% python3 -q
>>> import numpy as np
>>> np.set_printoptions(suppress=True, linewidth=120)
>>> data = np.loadtxt("sample13.csv", delimiter=",")
>>> data
array([[ 1.,  1.,  1.,  1.,  1.,  1.,  1.,  1.],
       [ 1., -1., -1.,  1.,  1., -1., -1.,  1.],
       [ 1.,  1., -1., -1., -1., -1.,  1.,  1.],
       [ 1., -1.,  1., -1.,  1., -1.,  1., -1.]])
>>> r0 = np.array([-2, -2, 1])
>>> print(np.correlate(data[3], data[2], "full"))
[ 1.  0. -1.  0. -1.  0.  1.  0. -1.  0.  1.  0.  1.  0. -1.]
>>> np.convolve(data[3], r0)
array([-2.,  0.,  1., -1.,  1., -1.,  1., -1.,  3., -1.])
>>> np.cross(data[3, :3], data[2, :3])
array([0., 2., 2.])
>>> rng = np.random.default_rng(5674)
>>> A2 = data + rng.integers(-2, 3, (4, 3)) @ rng.integers(-2, 3, (3, 8))
>>> A2
array([[-1.,  2.,  3., -3.,  3., -1., -1., -3.],
       [ 5., -7., -3., -2.,  8., -8., -3.,  7.],
       [-3.,  5.,  1., -2., -4.,  2.,  1., -5.],
       [ 5., -6., -1., -2.,  6., -6.,  0.,  5.]])
>>> np.linalg.matrix_rank(A2 - data, tol=1e-8)
np.int64(3)
>>> A2 - data
array([[-2.,  1.,  2., -4.,  2., -2., -2., -4.],
       [ 4., -6., -2., -3.,  7., -7., -2.,  6.],
       [-4.,  4.,  2., -1., -3.,  3.,  0., -6.],
       [ 4., -5., -2., -1.,  5., -5., -1.,  6.]])
>>> print(np.linalg.norm(A2, axis=1).argmax())
1
>>> round(float(np.linalg.norm(A2[1] - A2[2])), 3)
25.06
>>> round(float(np.linalg.norm(A2, 2)), 3)
22.37
>>> print(np.round(np.linalg.norm(A2, axis=0), 3))
[ 7.746 10.677  4.472  4.583 11.18  10.247  3.317 10.392]
>>> A2[1] @ A2[2]
np.float64(-135.0)
>>> mat = np.load("out4.npy")
>>> print(mat)
[[-0.297 -1.675 -0.2   -0.502 -0.112 -0.283 -0.436  1.007  2.505  1.1    0.985]
 [ 1.1   -1.2    0.7    0.1    0.8    1.2    0.5   -1.3    0.2    2.     0.5  ]
 [ 2.     0.9   -1.1    0.3   -0.9    0.    -0.9   -0.3    0.4   -0.7    0.   ]
 [-0.3   -1.7   -0.2   -0.5   -0.1   -0.3   -0.4    1.     2.5    1.1    1.   ]]
>>> A2 = mat / np.linalg.norm(mat, axis=1, keepdims=True)
>>> gram = A2 @ A2.T
>>> np.argwhere(np.triu(np.abs(gram) > 0.95, 1))
array([[0, 3]])
>>> print(round(np.degrees(np.arccos(np.clip(gram[0, 2], -1, 1))), 3))
98.842
>>> gram[0].round(3)
array([ 1.   ,  0.224, -0.154,  1.   ])
>>> (np.abs(gram) > 0.9).astype(int)
array([[1, 0, 0, 1],
       [0, 1, 0, 0],
       [0, 0, 1, 0],
       [1, 0, 0, 1]])
>>> x = np.array([1, 0, 1, 1, 0, 1, 3, 0, 2, 0, 3])
>>> print(np.round(mat * x, 3))
[[-0.297 -0.    -0.2   -0.502 -0.    -0.283 -1.308  0.     5.01   0.     2.955]
 [ 1.1   -0.     0.7    0.1    0.     1.2    1.5   -0.     0.4    0.     1.5  ]
 [ 2.     0.    -1.1    0.3   -0.     0.    -2.7   -0.     0.8   -0.     0.   ]
 [-0.3   -0.    -0.2   -0.5   -0.    -0.3   -1.2    0.     5.     0.     3.   ]]
>>> np.linalg.norm(mat @ x) <= np.linalg.norm(mat, 2) * np.linalg.norm(x) + 1e-9
np.True_
>>> print(np.round((mat * x).sum(axis=1), 3))
[ 5.375  6.5   -0.7    5.5  ]
>>> mat @ np.eye(11)[2]
array([-0.2,  0.7, -1.1, -0.2])
